% ipython --no-banner

In [1]: import numpy as np

In [2]: np.set_printoptions(precision=1, suppress=True, linewidth=100)

In [3]: data = np.load("dump.npy")

In [4]: data
Out[4]: 
array([[3, 0, 5, 2],
       [3, 1, 4, 4],
       [4, 0, 4, 1],
       [0, 3, 1, 3]])

In [5]: hat = np.triu(np.array([[-1, -1, -3, 0], [-2, 2, -2, -1], [0, 2, -1, 1], [-1, 0, -2, 0]]), 1) + np.eye(4)

In [6]: out = hat @ data @ np.linalg.inv(hat)

In [7]: hat @ data - data @ hat
Out[7]: 
array([[-15.,   2.,  -7., -12.],
       [ -8.,   0.,   2.,  -8.],
       [  0.,   7.,  13.,  -1.],
       [  0.,   0.,   6.,   2.]])

In [8]: np.linalg.matrix_rank(out)
Out[8]: np.int64(4)

In [9]: Z = 3 * np.array([[-0.1, -0.1, -1.7], [0.1, 1.1, -0.5]])

In [10]: rng = np.random.default_rng(3931)

In [11]: idx = rng.integers(0, 2, 13)

In [12]: m1 = Z[idx] + rng.normal(size=(13, 3))

In [13]: m1
Out[13]: 
array([[-1.3, -0.7, -6.2],
       [-0.2, -2. , -4.9],
       [-0.9,  1.6, -6.2],
       [ 1.2,  3. , -2.2],
       [ 0.7,  4.1, -1.6],
       [ 1.4,  1.8, -1.7],
       [-1.9,  0.8, -3.5],
       [ 0.4,  4.2, -1.1],
       [-0.3,  2. , -1.6],
       [ 0.5,  3.8, -0.6],
       [-0.7, -1.1, -8. ],
       [ 0.1,  1.6, -1.3],
       [-1.7,  0.4, -6.4]])

In [14]: d = np.linalg.norm(m1[:, None] - m1[None], axis=-1)

In [15]: np.unravel_index(d.round(6).argmax(), d.shape)
Out[15]: (np.int64(9), np.int64(10))

In [16]: d[10].round(6).argsort(kind="stable")[:4]
Out[16]: array([10,  0, 12,  2])

In [17]: d.shape
Out[17]: (13, 13)

In [18]: np.linalg.matrix_rank(d ** 2)
Out[18]: np.int64(5)

In [19]: Xs = m1 - m1.mean(axis=0)

In [20]: left, s, Vh = np.linalg.svd(Xs, full_matrices=False)

In [21]: np.linalg.matrix_rank(Xs)
Out[21]: np.int64(3)

In [22]: round((s ** 2).sum() ** 2 / (s ** 4).sum(), 1)
Out[22]: np.float64(1.3)

In [23]: s
Out[23]: array([10.9,  3.6,  2.5])

In [24]: (np.sign(left[:, 0]) == np.sign(left[0, 0])).astype(int)
Out[24]: array([1, 1, 1, 0, 0, 0, 1, 0, 0, 0, 1, 0, 1])

In [25]: np.einsum("ii->", data)
Out[25]: np.int64(11)

In [26]: np.einsum("ij,ji->", data, data)
Out[26]: np.int64(101)

In [27]: np.round(np.linalg.det(data.T), 1)
Out[27]: np.float64(44.0)

In [28]: A = np.loadtxt("m.csv", delimiter=",")

In [29]: A
Out[29]: 
array([[0., 0., 1., 1.],
       [0., 0., 1., 0.],
       [1., 1., 0., 0.],
       [1., 0., 0., 0.]])

In [30]: # equal to its transpose

In [31]: np.round(np.linalg.eigvalsh(A).min(), 1)
Out[31]: np.float64(-1.6)

In [32]: hat = np.triu(np.array([[-1, 0, 1, -1], [-1, -1, -1, 0], [1, 0, 2, 1], [-1, 0, -1, 1]]), 1) + np.eye(4)

In [33]: out = hat @ A @ np.linalg.inv(hat)

In [34]: out
Out[34]: 
array([[ 0.,  1.,  2., -1.],
       [-1., -1.,  1., -2.],
       [ 2.,  1., -1.,  3.],
       [ 1.,  0., -1.,  2.]])

In [35]: np.round(np.poly(out), 1) + 0
Out[35]: array([ 1.,  0., -3.,  0.,  1.])

In [36]: round(float(np.linalg.det(out)), 1)
Out[36]: 1.0

In [37]: np.trace(out), np.trace(A)
Out[37]: (np.float64(0.0), np.float64(0.0))
